% ipython --no-banner

In [1]: import numpy as np

In [2]: from numpy import linalg as LA

In [3]: np.set_printoptions(precision=1, suppress=True, linewidth=120)

In [4]: data = np.load("sample19.npy")

In [5]: print(data.round(1) + 0)
[[-3.8 -2.9  0.8 -1.1]
 [ 3.9  2.8 -0.6  1.2]
 [-4.  -0.5 -2.4 -1.7]
 [-1.7 -3.5  3.1 -0.1]
 [ 4.3  1.5  1.3  1.6]
 [ 1.6  3.5 -3.2  0.1]
 [ 4.2  2.3  0.2  1.4]
 [ 1.4  3.5 -3.3  0. ]
 [-2.9 -3.4  2.1 -0.6]
 [ 1.4 -2.4  4.   1.1]
 [-2.8  1.3 -3.7 -1.5]]

In [6]: cov = np.cov(data, rowvar=False)

In [7]: print(np.argwhere(np.triu(np.abs(np.corrcoef(data.T)) > 0.8, 1)))
[[0 3]]

In [8]: print(np.round(LA.eigvalsh(cov)[::-1], 1) + 0)
[17.1 10.3  0.   0. ]

In [9]: print(np.argsort(-data.std(axis=0).round(6), kind="stable"))
[0 1 2 3]

In [10]: print(cov.shape)
(4, 4)

In [11]: print(np.round(np.median(data, axis=0), 1) + 0)
[1.4 1.3 0.2 0. ]

In [12]: print(np.abs(np.diag(LA.qr(data)[1])) > 1e-9)
[ True  True False False]

In [13]: print(np.round(data @ LA.pinv(data) @ data, 1) + 0)
[[-3.8 -2.9  0.8 -1.1]
 [ 3.9  2.8 -0.6  1.2]
 [-4.  -0.5 -2.4 -1.7]
 [-1.7 -3.5  3.1 -0.1]
 [ 4.3  1.5  1.3  1.6]
 [ 1.6  3.5 -3.2  0.1]
 [ 4.2  2.3  0.2  1.4]
 [ 1.4  3.5 -3.3  0. ]
 [-2.9 -3.4  2.1 -0.6]
 [ 1.4 -2.4  4.   1.1]
 [-2.8  1.3 -3.7 -1.5]]

In [14]: print(np.round(LA.norm(data, 2) / LA.norm(data), 1))
0.8

In [15]: print(np.argsort(-LA.norm(data, axis=0).round(6), kind="stable")[:3])
[0 1 2]

In [16]: X = np.load("run18.npy")

In [17]: print(X)
[[ 0.8 -1.9 -0.6 -1.1]
 [-0.4  0.  -1.   2.2]
 [ 7.8  0.7  5.6 -0.1]
 [-2.4 -1.3 -6.   4.1]
 [ 1.6  2.   2.8 -4.8]
 [ 0.8 -0.6  2.1  3.7]
 [-5.   1.4  0.   2.6]
 [-4.  -1.4 -6.6  3.9]
 [-5.5  3.8 -0.1  0. ]
 [ 0.1 -2.  -6.9  2.2]]

In [18]: labels = X[:, 3] > np.median(X[:, 3])

In [19]: u = X[labels].mean(axis=0) - X[~labels].mean(axis=0)

In [20]: print(labels.astype(int))
[0 0 0 1 0 1 1 1 0 0]

In [21]: print(((X - X.mean(axis=0)) @ u > 0).astype(int))
[0 1 0 1 0 0 1 1 1 1]

In [22]: print((((X - X.mean(axis=0)) @ u > 0) == labels).mean())
0.6

In [23]: print(np.argsort(-np.abs(u).round(6), kind="stable"))
[3 0 2 1]

In [24]: print(LA.svd(X, compute_uv=False))
[17.   9.6  6.7  2.8]

In [25]: print(LA.matrix_rank(X))
4

In [26]: print(np.round(LA.norm(X), 1))
20.8

In [27]: print(X.mean(axis=0))
[-0.6  0.1 -1.1  1.3]

In [28]: print(np.unravel_index(np.abs(X).argmax(), X.shape))
(np.int64(2), np.int64(0))

In [29]: print(X - X[0])
[[ 0.   0.   0.   0. ]
 [-1.2  1.9 -0.4  3.3]
 [ 7.   2.6  6.2  1. ]
 [-3.2  0.6 -5.4  5.2]
 [ 0.8  3.9  3.4 -3.7]
 [ 0.   1.3  2.7  4.8]
 [-5.8  3.3  0.6  3.7]
 [-4.8  0.5 -6.   5. ]
 [-6.3  5.7  0.5  1.1]
 [-0.7 -0.1 -6.3  3.3]]

In [30]: print(X.sum(axis=1))
[-2.8  0.8 14.  -5.6  1.6  6.  -1.  -8.1 -1.8 -6.6]

In [31]: print(np.count_nonzero(X))
37

In [32]: LA.rank(X)
Traceback (most recent call last):
  Cell In[32], line 1
    LA.rank(X)
AttributeError: module 'numpy.linalg' has no attribute 'rank'
